$ python -q
>>> import numpy as np
>>> np.set_printoptions(precision=3, suppress=True, linewidth=100, legacy="1.25")
>>> def tidy(a):
...     return np.round(a, 3) + 0
... 
>>> mat = np.loadtxt("m.csv", delimiter=",")
>>> mat
array([[ 0.7  ,  1.   , -0.7  ,  1.   , -0.5  ,  2.89 ],
       [-0.7  , -0.1  ,  0.2  , -1.7  , -1.2  , -0.334],
       [ 0.5  ,  1.3  ,  0.2  , -0.5  , -0.8  ,  3.726],
       [ 0.6  , -0.8  , -0.6  ,  1.2  , -1.5  , -2.366],
       [-0.3  ,  1.   ,  1.7  , -0.4  ,  0.3  ,  3.057],
       [ 0.6  , -0.5  ,  0.7  ,  0.4  , -0.6  , -1.62 ],
       [ 1.5  , -0.6  , -0.1  ,  0.7  , -0.7  , -1.765],
       [-1.2  , -0.3  , -0.7  ,  0.2  , -0.3  , -1.074],
       [ 0.1  , -0.2  ,  0.8  ,  0.4  , -0.1  , -0.684],
       [ 0.2  ,  0.4  ,  0.8  ,  1.7  ,  0.9  ,  1.122],
       [ 2.1  , -0.4  , -1.6  ,  0.6  ,  2.   , -1.144],
       [ 0.7  , -0.9  ,  1.9  , -1.1  , -0.5  , -2.542],
       [-0.4  ,  0.1  ,  2.2  ,  0.8  ,  0.5  ,  0.303],
       [-0.5  ,  0.1  ,  1.5  , -0.4  , -0.2  ,  0.276],
       [ 0.4  , -0.3  ,  1.6  , -0.9  , -1.9  , -0.97 ],
       [-1.7  ,  1.3  ,  0.5  ,  0.7  ,  0.4  ,  3.765]])
>>> tidy(np.linalg.norm(mat, 2) / np.linalg.norm(mat))
0.754
>>> tidy(np.abs(np.linalg.svd(mat)[2][-1]))
array([0.008, 0.946, 0.004, 0.013, 0.016, 0.322])
>>> np.argsort(-np.linalg.norm(mat, axis=0).round(6), kind="stable")[:3]
array([5, 2, 4])
>>> np.linalg.cond(mat) > 100
False
>>> round(np.log10(np.linalg.cond(mat)))
2
>>> O, V = np.linalg.qr(mat[:, :3])[0], np.linalg.qr(mat[:, 3:])[0]
>>> s = np.linalg.svd(O.T @ V, compute_uv=False)
>>> tidy(s)
array([0.999, 0.352, 0.127])
>>> tidy(np.degrees(np.arccos(s.clip(0, 1))))
array([ 1.966, 69.42 , 82.708])
>>> m1 = np.load("layer18.npy")
>>> m1
array([[3, 0, 0, 0],
       [0, 2, 0, 0],
       [0, 0, 3, 0],
       [0, 0, 0, 2]])
>>> proj = np.triu(np.array([[5, 4, 2, 3], [4, 5, 5, 3], [0, 2, 0, 1], [0, 0, 3, 1]]), 1) + np.eye(4)
>>> M2 = proj @ m1 @ np.linalg.inv(proj)
>>> proj @ m1 - m1 @ proj
array([[ 0., -4.,  0., -3.],
       [ 0.,  0.,  5.,  0.],
       [ 0.,  0.,  0., -1.],
       [ 0.,  0.,  0.,  0.]])
>>> np.poly(M2)
array([  1., -10.,  37., -60.,  36.])
>>> M2
array([[  3.,  -4.,  20., -11.],
       [  0.,   2.,   5.,  -5.],
       [  0.,   0.,   3.,  -1.],
       [  0.,   0.,   0.,   2.]])
>>> np.linalg.matrix_rank(M2)
4
>>> M2 = np.linalg.invert(m1)
Traceback (most recent call last):
  File "<python-input-22>", line 1, in <module>
    M2 = np.linalg.invert(m1)
         ^^^^^^^^^^^^^^^^
AttributeError: module 'numpy.linalg' has no attribute 'invert'
>>> M2 = np.linalg.inv(m1)
>>> tidy(np.linalg.det(m1) * M2)
array([[12.,  0.,  0.,  0.],
       [ 0., 18.,  0.,  0.],
       [ 0.,  0., 12.,  0.],
       [ 0.,  0.,  0., 18.]])
>>> tidy(np.linalg.inv(M2))
array([[3., 0., 0., 0.],
       [0., 2., 0., 0.],
       [0., 0., 3., 0.],
       [0., 0., 0., 2.]])
